$ python -q
>>> import numpy as np
>>> np.set_printoptions(suppress=True, linewidth=160)
>>> F = np.load("test2.npy")
>>> F
array([[0, 2, 0, 0],
       [0, 1, 2, 1],
       [0, 0, 2, 0],
       [0, 0, 0, 2]])
>>> # null space of dimension 1
>>> P = np.triu(np.array([[0, 0, -1, 1], [2, -1, -1, -1], [2, -1, 0, -1], [-2, 2, -1, -2]]), 1) + np.eye(4)
>>> other = P @ F @ np.linalg.inv(P)
>>> np.poly(other)
array([ 1., -5.,  8., -4.,  0.])
>>> np.trace(other), np.trace(F)
(np.float64(5.0), np.int64(5))
>>> other
array([[0., 2., 0., 4.],
       [0., 1., 1., 1.],
       [0., 0., 2., 0.],
       [0., 0., 0., 2.]])
>>> np.linalg.matrix_rank(other)
np.int64(3)
>>> P @ F - F @ P
array([[ 0.,  0.,  0.,  4.],
       [ 0.,  0., -1.,  1.],
       [ 0.,  0.,  0.,  0.],
       [ 0.,  0.,  0.,  0.]])
>>> np.round(np.linalg.det(other), 2)
np.float64(0.0)
>>> x = np.array([-3, 0, 2, 2])
>>> h = np.maximum(F @ x, 0)
>>> np.maximum(F @ (3 * x), 0)
array([ 0, 18, 12, 12])
>>> F.T @ h
array([ 0,  6, 20, 14])
>>> np.round(np.tanh(F @ x), 2)
array([0., 1., 1., 1.])
>>> h
array([0, 6, 4, 4])
>>> np.flatnonzero(h > 1e-9)
array([1, 2, 3])
>>> A = np.loadtxt("layer3.csv", delimiter=",")
>>> A
array([[2., 2., 2., 2.],
       [2., 4., 4., 4.],
       [2., 4., 6., 6.],
       [2., 4., 6., 8.]])
>>> P = np.triu(np.array([[3, 3, 2, 2], [1, 4, 0, 2], [5, 2, 2, 3], [5, 2, 0, 5]]), 1) + np.eye(4)
>>> other = P @ A @ np.linalg.inv(P)
>>> np.trace(other), np.trace(A)
(np.float64(20.0), np.float64(20.0))
>>> other
array([[ 16., -18.,   6.,  28.],
       [  6.,  -6.,   4.,   8.],
       [  8.,  -8.,   8.,   6.],
       [  2.,  -2.,   2.,   2.]])
>>> np.round(np.poly(other), 2)
array([  1., -20.,  60., -56.,  16.])
>>> np.linalg.matrix_rank(other)
np.int64(4)
>>> x = np.array([0, 1, -3, 1])
>>> y = other @ x
>>> b, lr = np.zeros(4), 1 / np.linalg.norm(other, 2) ** 2
>>> for i in range(5):
...     b -= lr * other.T @ (other @ b - y)
...     if i % 1 == 0: print(i, round(np.linalg.norm(other @ b - y), 2))
... 
0 21.88
1 21.18
2 20.5
3 19.84
4 19.21
>>> np.round(np.linalg.cond(other), 2)
np.float64(355.21)
>>> W0 = np.array([[-1.3, -2.4, 1.3], [-1.2, -0.5, -0.5], [-0.7, -0.5, 0.4]])
>>> W0[:, 2] *= 10
>>> W0
array([[-1.3, -2.4, 13. ],
       [-1.2, -0.5, -5. ],
       [-0.7, -0.5,  4. ]])
>>> # column 2 dominates
>>> P = np.triu(np.array([[-1, -9, -1], [-6, 4, -1], [-2, 2, -3]]), 1) + np.eye(3)
>>> other = P @ W0 @ np.linalg.inv(P)
>>> np.round(P @ W0 - W0 @ P, 2)
array([[ 11.5,  -6.7,  37.3],
       [  0.7, -10.3,  -5.7],
       [  0. ,  -6.3,  -1.2]])
>>> np.linalg.matrix_rank(other)
np.int64(3)
>>> np.allclose(W0 @ W0.T, W0.T @ W0)
False
>>> np.round(np.abs(np.linalg.eigvals(W0)).max(), 2)
np.float64(2.34)
>>> round(np.linalg.det(W0), 2)
np.float64(-10.82)
>>> W0.inv()
Traceback (most recent call last):
  File "<python-input-44>", line 1, in <module>
    W0.inv()
    ^^^^^^
AttributeError: 'numpy.ndarray' object has no attribute 'inv'
>>> np.round((W0 + W0.T) / 2, 2)
array([[-1.3 , -1.8 ,  6.15],
       [-1.8 , -0.5 , -2.75],
       [ 6.15, -2.75,  4.  ]])
>>> np.linalg.determinant(W0)
Traceback (most recent call last):
  File "<python-input-46>", line 1, in <module>
    np.linalg.determinant(W0)
    ^^^^^^^^^^^^^^^^^^^^^
AttributeError: module 'numpy.linalg' has no attribute 'determinant'
>>> np.allclose(W0, W0.T)
False
>>> np.trace(W0)
np.float64(2.2)
>>> other = W0 / np.linalg.norm(W0, axis=1, keepdims=True)
>>> C2 = other @ other.T
>>> (C2 - 2 * np.eye(3)).round(6).argmax(axis=1)
array([2, 2, 0])
>>> np.argwhere(np.triu(np.abs(C2) > 0.95, 1))
array([[0, 2]])
>>> np.round(np.linalg.norm(other, axis=1), 2)
array([1., 1., 1.])
>>> W2 = np.sign(np.array([[-8, -1, -2], [-3, -9, 0], [7, 5, 8]]))
>>> other = (np.tril(W2, -1) + np.eye(3)) @ (np.triu(W2, 1) + np.eye(3))
>>> vals = np.array([2, -2, -2])
>>> X = np.rint(other * vals @ np.linalg.inv(other)) + 0
>>> X
array([[-2.,  0.,  4.],
       [ 0., -2., -4.],
       [ 0.,  0.,  2.]])
>>> vals, V = np.linalg.eig(X)
>>> X @ V[:, 0] - vals[0] * V[:, 0]
array([0., 0., 0.])
>>> np.prod(vals)
np.float64(8.0)
>>> np.round(np.sort(np.linalg.eigvals(np.linalg.inv(X))), 2)
array([-0.5, -0.5,  0.5])
>>> vals
array([-2., -2.,  2.])
>>> other = np.linalg.inv(X)
>>> (np.abs(other) > 1e-9).astype(int)
array([[1, 0, 1],
       [0, 1, 1],
       [0, 0, 1]])
>>> X @ other
array([[1., 0., 0.],
       [0., 1., 0.],
       [0., 0., 1.]])
>>> np.round(np.linalg.det(X) * other, 2)
array([[-4., -0.,  8.],
       [-0., -4., -8.],
       [ 0.,  0.,  4.]])
>>> M = np.loadtxt("mat.csv", delimiter=",")
>>> M.round(2)
array([[ 0.93, -0.07, -0.37],
       [-0.07,  0.93, -0.37],
       [-0.37, -0.37, -0.85]])
>>> r0 = np.array([-2, 1, -1])
>>> other = M + np.outer(r0, np.eye(3)[2])
>>> np.linalg.matrix_rank(np.linalg.inv(other) - np.linalg.inv(M), tol=1e-8)
np.int64(1)
>>> round(np.linalg.det(other) / np.linalg.det(M), 2), np.round(1 + np.linalg.solve(M, r0)[2], 2)
(np.float64(2.22), np.float64(2.22))
>>> Q, V = np.linalg.qr(W0[:, :2])[0], np.linalg.qr(W0[:, 2:])[0]
>>> sig = np.linalg.svd(Q.T @ V, compute_uv=False)
>>> sig.round(2)
array([0.95])
>>> (sig > 0.9).sum()
np.int64(1)
>>> round(np.linalg.norm(Q @ Q.T - V @ V.T, 2), 2)
np.float64(1.0)
>>> rng = np.random.default_rng(409)
>>> J = np.eye(2, dtype=int)[rng.permutation(2)]
>>> J
array([[1, 0],
       [0, 1]])
>>> vals, V = np.linalg.eig(J)
>>> vals
array([1., 1.])
>>> np.linalg.matrix_power(J - np.diag(np.diag(J)), 2)
array([[0, 0],
       [0, 0]])
>>> J @ J
array([[1, 0],
       [0, 1]])
>>> np.prod(np.diag(J)), round(float(np.linalg.det(J)), 2)
(np.int64(1), 1.0)
>>> np.linalg.matrix_rank(J - J[0, 0] * np.eye(2))
np.int64(0)
>>> np.round(np.sort(np.linalg.eigvals(J)), 2)
array([1., 1.])
>>> (np.linalg.matrix_power((J != 0) + (J.T != 0) + np.eye(2), 2) > 0).astype(int)
array([[1, 0],
       [0, 1]])
>>> J @ J
array([[1, 0],
       [0, 1]])
>>> np.flatnonzero(np.linalg.matrix_power((J != 0) + (J.T != 0) + np.eye(2), 2)[1])
array([1])
>>> (J != 0).astype(int)
array([[1, 0],
       [0, 1]])
>>> np.linalg.matrix_rank(J)
np.int64(2)
>>> J.shape
(2, 2)
>>> np.abs(J).max()
np.int64(1)
>>> other = J + rng.integers(-2, 3, (2, 1)) @ rng.integers(-2, 3, (1, 2))
>>> other
array([[ 2, -2],
       [ 0,  1]])
>>> np.abs(other - J).sum(axis=1)
array([3, 0])
>>> other - J
array([[ 1, -2],
       [ 0,  0]])
>>> m1 = (rng.random((4, 4)) < 0.3) + np.eye(4)
>>> m1 /= m1.sum(axis=1, keepdims=True)
>>> m1.round(2)
array([[0.33, 0.33, 0.33, 0.  ],
       [0.  , 1.  , 0.  , 0.  ],
       [0.  , 0.  , 1.  , 0.  ],
       [0.  , 0.33, 0.33, 0.33]])
>>> # a transition matrix
>>> r0 = np.array([-2, 2, 1, -1])
>>> other = m1 + np.outer(r0, np.eye(4)[2])
>>> np.linalg.matrix_rank(np.linalg.inv(other) - np.linalg.inv(m1), tol=1e-8)
np.int64(1)
>>> np.linalg.matrix_rank(other - m1)
np.int64(1)
>>> other.round(2)
array([[ 0.33,  0.33, -1.67,  0.  ],
       [ 0.  ,  1.  ,  2.  ,  0.  ],
       [ 0.  ,  0.  ,  2.  ,  0.  ],
       [ 0.  ,  0.33, -0.67,  0.33]])
>>> feats = np.loadtxt("m.csv", delimiter=",")
>>> feats
array([[ 0., -1.,  0., -2.],
       [ 0.,  0.,  0., -2.],
       [ 0.,  0.,  0., -1.],
       [ 0.,  0.,  0.,  0.]])
>>> # rank 2
>>> labels = rng.permutation(4)
>>> labels
array([3, 0, 1, 2])
>>> other = feats[labels][:, labels]
>>> np.diag(other)
array([0., 0., 0., 0.])
>>> other
array([[ 0.,  0.,  0.,  0.],
       [-2.,  0., -1.,  0.],
       [-2.,  0.,  0.,  0.],
       [-1.,  0.,  0.,  0.]])
>>> round(float(np.linalg.det(other)), 2), round(float(np.linalg.det(feats[labels])), 2)
(0.0, 0.0)
>>> left, sig, Vt = np.linalg.svd(feats)
>>> V = Vt[:(sig > 1e-8).sum()]
>>> x = feats[0] + -3 * feats[3] + rng.integers(2) * np.eye(4)[3]
>>> x
array([ 0., -1.,  0., -2.])
>>> np.diag(V.T @ V)
array([0., 1., 0., 1.])
>>> np.linalg.matrix_rank(np.vstack([feats, x]))
np.int64(2)
>>> np.round(V.T @ V, 2) + 0
array([[0., 0., 0., 0.],
       [0., 1., 0., 0.],
       [0., 0., 0., 0.],
       [0., 0., 0., 1.]])
>>> other = np.array([[-2, -1], [0, 0], [-3, 0], [2, 0]])
>>> feats @ other
array([[-4.,  0.],
       [-4.,  0.],
       [-2.,  0.],
       [ 0.,  0.]])
>>> other @ feats
Traceback (most recent call last):
  File "<python-input-127>", line 1, in <module>
    other @ feats
    ~~~~~~^~~~~~~
ValueError: matmul: Input operand 1 has a mismatch in its core dimension 0, with gufunc signature (n?,k),(k,m?)->(n?,m?) (size 4 is different from 2)
>>> np.einsum("ik,kj->ij", feats, other)
array([[-4.,  0.],
       [-4.,  0.],
       [-2.,  0.],
       [ 0.,  0.]])
>>> np.einsum("ij->j", feats)
array([ 0., -1.,  0., -5.])
>>> np.linalg.matrix_rank(np.vstack([feats, other.T]))
np.int64(4)
>>> np.vstack([feats, other.T]).shape
(6, 4)
>>> other.T @ feats.T
array([[-4., -4., -2.,  0.],
       [ 0.,  0.,  0.,  0.]])
>>> np.linalg.matrix_rank(feats @ other)
np.int64(1)
>>> np.einsum("ik,kj->ji", feats, other)
array([[-4., -4., -2.,  0.],
       [ 0.,  0.,  0.,  0.]])
>>> feats.reshape(-1, 2)
array([[ 0., -1.],
       [ 0., -2.],
       [ 0.,  0.],
       [ 0., -2.],
       [ 0.,  0.],
       [ 0., -1.],
       [ 0.,  0.],
       [ 0.,  0.]])
>>> feats.reshape(4, 5)
Traceback (most recent call last):
  File "<python-input-136>", line 1, in <module>
    feats.reshape(4, 5)
    ~~~~~~~~~~~~~^^^^^^
ValueError: cannot reshape array of size 16 into shape (4,5)
>>> feats.reshape(2, -1)
array([[ 0., -1.,  0., -2.,  0.,  0.,  0., -2.],
       [ 0.,  0.,  0., -1.,  0.,  0.,  0.,  0.]])
>>> T = feats.reshape(4, 2, -1)
>>> np.swapaxes(T, 1, 2)[0]
array([[ 0.,  0.],
       [-1., -2.]])
>>> np.einsum("ihd,ihd->ih", T, T)
array([[1., 4.],
       [0., 4.],
       [0., 1.],
       [0., 0.]])
>>> T.sum(axis=1)
array([[ 0., -3.],
       [ 0., -2.],
       [ 0., -1.],
       [ 0.,  0.]])
>>> np.einsum("ihd,jhd->hij", T, T).shape
(2, 4, 4)
>>> T[:, 0]
array([[ 0., -1.],
       [ 0.,  0.],
       [ 0.,  0.],
       [ 0.,  0.]])
